$ python3 -q
>>> import numpy as np
>>> np.set_printoptions(precision=3, suppress=True, linewidth=140, legacy="1.25")
>>> F = np.loadtxt("w.csv", delimiter=",")
>>> F
array([[ 3.,  0.,  0.,  0.,  0.,  0.],
       [ 0., 19.,  0., 12.,  0.,  4.],
       [ 0.,  0.,  3.,  0.,  0.,  0.],
       [ 0., 12.,  0., 12.,  0.,  3.],
       [ 0.,  0.,  0.,  0.,  3.,  0.],
       [ 0.,  4.,  0.,  3.,  0.,  4.]])
>>> # 4 blocks once reordered
>>> x = np.array([0, -2, -1, -5, 3, 3])
>>> target = F @ x
>>> beta, lr = np.zeros(6), 1 / np.linalg.norm(F, 2) ** 2
>>> for i in range(6):
...     beta -= lr * F.T @ (F @ beta - target)
...     if i % 1 == 0: print(i, round(np.linalg.norm(F @ beta - target), 3))
... 
0 16.95
1 16.768
2 16.589
3 16.411
4 16.236
5 16.062
>>> beta
array([ 0.   , -3.01 , -0.063, -2.476,  0.188, -0.534])
>>> evals, vecs = np.linalg.eigh(F)
>>> x = np.array([0, 0, -1, 0, -3, -3])
>>> x @ F @ x
66.0
>>> np.abs(F).sum(axis=1).max(), np.abs(evals).max()
(35.0, 29.0)
>>> K = np.load("out1.npy")
>>> K
array([[-0.3  ,  0.6  ,  0.9  ,  0.6  ,  1.9  , -0.2  ],
       [-0.304,  0.597,  0.896,  0.612,  1.884, -0.202],
       [-0.6  ,  0.3  ,  1.1  ,  0.4  , -1.2  , -1.4  ]])
>>> left, sig, vt = np.linalg.svd(K)
>>> np.argmax(sig[:-1] / (sig[1:] + 1e-6)) + 1
2
>>> out = left[:, :2] @ np.diag(sig[:2]) @ vt[:2]
>>> round(float(np.linalg.norm(K - out) / np.linalg.norm(K)), 3)
0.003
>>> round(float(np.abs(K - out).max()), 3)
0.007
>>> np.linalg.matrix_rank(K, rtol=0.05)
2
>>> out = K / np.linalg.norm(K, axis=1, keepdims=True)
>>> G = out @ out.T
>>> np.round(np.degrees(np.arccos(np.clip(G[0, 1], -1, 1))), 3)
0.439
>>> G
array([[ 1.   ,  1.   , -0.078],
       [ 1.   ,  1.   , -0.074],
       [-0.078, -0.074,  1.   ]])
>>> np.argwhere(np.triu(np.abs(G) > 0.95, 1))
array([[0, 1]])
>>> G[0]
array([ 1.   ,  1.   , -0.078])
>>> np.linalg.norm(out, axis=1)
array([1., 1., 1.])
>>> K.sum(axis=1)
array([ 3.5  ,  3.483, -1.4  ])
>>> K.shape
(3, 6)
>>> np.unravel_index(np.abs(K).argmax(), K.shape)
(0, 4)
>>> K.sum(axis=0)
array([-1.204,  1.497,  2.896,  1.612,  2.584, -1.802])
>>> round(np.linalg.norm(K), 3)
3.963
>>> np.linalg.matrix_rank(K)
3
>>> K - K[0]
array([[ 0.   ,  0.   ,  0.   ,  0.   ,  0.   ,  0.   ],
       [-0.004, -0.003, -0.004,  0.012, -0.016, -0.002],
       [-0.3  , -0.3  ,  0.2  , -0.2  , -3.1  , -1.2  ]])
>>> np.sort(np.linalg.eigvals(F).real)
array([ 3.,  3.,  3.,  3.,  3., 29.])
>>> F @ F
array([[  9.,   0.,   0.,   0.,   0.,   0.],
       [  0., 521.,   0., 384.,   0., 128.],
       [  0.,   0.,   9.,   0.,   0.,   0.],
       [  0., 384.,   0., 297.,   0.,  96.],
       [  0.,   0.,   0.,   0.,   9.,   0.],
       [  0., 128.,   0.,  96.,   0.,  41.]])
>>> np.flatnonzero(np.linalg.matrix_power((F != 0) + (F.T != 0) + np.eye(6), 6)[0])
array([0])
>>> m1 = np.load("m.npy")
>>> m1
array([[-14,  -1,  -9,   2,   0],
       [ -1,   8,  -5, -14,   3],
       [ -9,  -5,  -2,   5,   9],
       [  2, -14,   5,  18,  -1],
       [  0,   3,   9,  -1,  10]])
>>> # symmetric
>>> np.einsum("ij,ji->", m1, m1)
1534
>>> round(float(np.linalg.eigvals(m1).sum().real), 3)
20.0
>>> np.kron(np.eye(2, dtype=int), m1)
array([[-14,  -1,  -9,   2,   0,   0,   0,   0,   0,   0],
       [ -1,   8,  -5, -14,   3,   0,   0,   0,   0,   0],
       [ -9,  -5,  -2,   5,   9,   0,   0,   0,   0,   0],
       [  2, -14,   5,  18,  -1,   0,   0,   0,   0,   0],
       [  0,   3,   9,  -1,  10,   0,   0,   0,   0,   0],
       [  0,   0,   0,   0,   0, -14,  -1,  -9,   2,   0],
       [  0,   0,   0,   0,   0,  -1,   8,  -5, -14,   3],
       [  0,   0,   0,   0,   0,  -9,  -5,  -2,   5,   9],
       [  0,   0,   0,   0,   0,   2, -14,   5,  18,  -1],
       [  0,   0,   0,   0,   0,   0,   3,   9,  -1,  10]])
>>> round(np.log10(np.linalg.cond(m1)))
2
>>> m1 @ m1
array([[ 282,   23,  159,  -23,  -86],
       [  23,  295,  -64, -394,   23],
       [ 159,  -64,  216,  123,   52],
       [ -23, -394,  123,  550,  -25],
       [ -86,   23,   52,  -25,  191]])
>>> round(float(np.abs(np.linalg.eigvals(m1)).max()), 3)
29.434
>>> np.linalg.matrix_power(m1, 3)
array([[ -5448,   -829,  -3860,    709,    663],
       [  -829,   8242,  -3317, -11519,    933],
       [ -3860,  -3317,   -460,   4456,   2149],
       [   709, -11519,   4456,  16010,   -875],
       [   663,    933,   2149,   -875,   2472]])
>>> round(np.linalg.det(m1), 3)
-15010.0
>>> np.sort(np.abs(np.linalg.eigvals(m1)))
array([ 0.382,  4.267, 15.466, 20.251, 29.434])
>>> left, sig, vt = np.linalg.svd(m1, full_matrices=False)
>>> sig / sig[0]
array([1.   , 0.688, 0.525, 0.145, 0.013])
>>> np.round(vt @ vt.T, 3) + 0
array([[1., 0., 0., 0., 0.],
       [0., 1., 0., 0., 0.],
       [0., 0., 1., 0., 0.],
       [0., 0., 0., 1., 0.],
       [0., 0., 0., 0., 1.]])
>>> np.cumsum(sig ** 2) / np.sum(sig ** 2)
array([0.565, 0.832, 0.988, 1.   , 1.   ])
>>> np.abs(left[:, 0]).round(6).argmax()
3
>>> left.shape, sig.shape, vt.shape
((5, 5), (5,), (5, 5))
>>> np.round(np.sqrt((sig ** 2).sum()), 3), round(np.linalg.norm(m1), 3)
(39.166, 39.166)
>>> np.allclose(left * sig @ vt, m1)
True
>>> hat = np.triu(np.array([[0, -2, -9, 0, 7],
...     [9, -5, -1, -8, -4],
...     [3, 2, -1, 1, 8],
...     [-8, -3, -5, 7, 4],
...     [6, 6, 1, 0, -5]]), 1) + np.eye(5)
>>> out = hat @ m1 @ np.linalg.inv(hat)
>>> round(np.linalg.det(out), 3)
-15010.0
>>> out
array([[   69.,   187.,   890.,   584., -9208.],
       [   -8.,    97.,   -54.,   671., -1846.],
       [   -7.,    -9.,     3.,   -60.,   317.],
       [    2.,     2.,    61.,   -31.,  -331.],
       [    0.,     3.,    12.,    11.,  -118.]])
>>> J = np.array([[0.0, 0.0, 0.0], [1.0, 0.0, 0.0], [0.0, 0.0, 1.0]])
>>> np.sort(np.abs(np.linalg.eigvals(F)))
array([ 3.,  3.,  3.,  3.,  3., 29.])
>>> np.allclose(F, F.T)
True
>>> np.allclose(F @ F.T, F.T @ F)
True
>>> round(float(np.linalg.det(F)), 3)
7047.0
